$ ipython --no-banner

In [1]: import numpy as np

In [2]: from numpy import linalg as LA

In [3]: np.set_printoptions(suppress=True, linewidth=100)

In [4]: W0 = np.array([[1.0, 0.5, 0.25, 0.12, 0.06, 0.03],
   ...:     [0.5, 1.0, 0.5, 0.25, 0.12, 0.06],
   ...:     [0.25, 0.5, 1.0, 0.5, 0.25, 0.12],
   ...:     [0.12, 0.25, 0.5, 1.0, 0.5, 0.25],
   ...:     [0.06, 0.12, 0.25, 0.5, 1.0, 0.5],
   ...:     [0.03, 0.06, 0.12, 0.25, 0.5, 1.0]])

In [5]: low = LA.cholesky(W0)

In [6]: print(np.round(np.diag(low) ** 2, 2))
[1.   0.75 0.75 0.75 0.75 0.75]

In [7]: print(LA.eigvalsh(W0).min() > 0)
True

In [8]: u = np.array([0, 1])

In [9]: print(np.polyval(u, W0[3]))
[1. 1. 1. 1. 1. 1.]

In [10]: print(np.array([np.convolve(row, u, "same") for row in W0]))
[[0.   1.   0.5  0.25 0.12 0.06]
 [0.   0.5  1.   0.5  0.25 0.12]
 [0.   0.25 0.5  1.   0.5  0.25]
 [0.   0.12 0.25 0.5  1.   0.5 ]
 [0.   0.06 0.12 0.25 0.5  1.  ]
 [0.   0.03 0.06 0.12 0.25 0.5 ]]

In [11]: print(np.round(np.cross(W0[3, :3], W0[1, :3]), 2))
[-0.38  0.19 -0.01]

In [12]: out = np.array([[0, 4, -2],
    ...:     [-2, -3, -1],
    ...:     [4, 0, 4],
    ...:     [4, -1, 4],
    ...:     [-1, 5, -3],
    ...:     [4, 4, 2]])

In [13]: print(LA.matrix_rank(W0 @ out))
3

In [14]: M = np.load("mat.npy")

In [15]: print(M)
[[1 3 2 2 1 3 3 2 2 2 3 3]
 [3 5 4 4 3 5 5 4 4 4 5 5]
 [0 2 1 1 0 2 2 1 1 1 2 2]
 [3 5 4 4 3 5 5 4 4 4 5 5]
 [0 2 1 1 0 2 2 1 1 1 2 2]
 [0 2 1 1 0 2 2 1 1 1 2 2]
 [3 5 4 4 3 5 5 4 4 4 5 5]]

In [16]: print([round(float(x), 2) for x in LA.svd(M, compute_uv=False)[:3]])
[28.32, 3.0, 0.0]

In [17]: A = np.load("run2.npy")

In [18]: print(A)
[[1 0 0 0 0 0 0 0 0 0 0 0]
 [0 1 0 0 0 0 0 0 0 0 0 0]
 [0 1 1 0 0 0 0 0 0 0 0 0]
 [1 1 1 1 0 0 0 0 0 0 0 0]
 [0 1 0 0 1 0 0 0 0 0 0 0]
 [2 1 2 2 0 1 0 0 0 0 0 0]
 [2 1 1 0 0 2 1 0 0 0 0 0]
 [2 0 1 0 1 0 1 1 0 0 0 0]
 [0 1 1 2 1 1 2 1 1 0 0 0]
 [2 1 1 1 2 2 0 1 2 1 0 0]
 [0 2 1 2 0 0 0 0 0 1 1 0]
 [1 2 0 1 2 2 1 2 2 2 2 1]]

In [19]: out = W0 / np.sqrt((W0 ** 2).mean(axis=1, keepdims=True))

In [20]: print(out[1].round(2))
[0.97 1.95 0.97 0.49 0.23 0.12]

In [21]: print(LA.matrix_rank(out) == LA.matrix_rank(W0))
True

In [22]: rng = np.random.default_rng(127)

In [23]: labels = rng.permutation(12)

In [24]: print(labels)
[ 4  1  3  8  7  6  5 10  2 11  0  9]

In [25]: out = A[labels][:, labels]

In [26]: print(np.allclose(out, A))
False

In [27]: print(np.diag(out))
[1 1 1 1 1 1 1 1 1 1 1 1]

In [28]: print(np.trace(out))
12
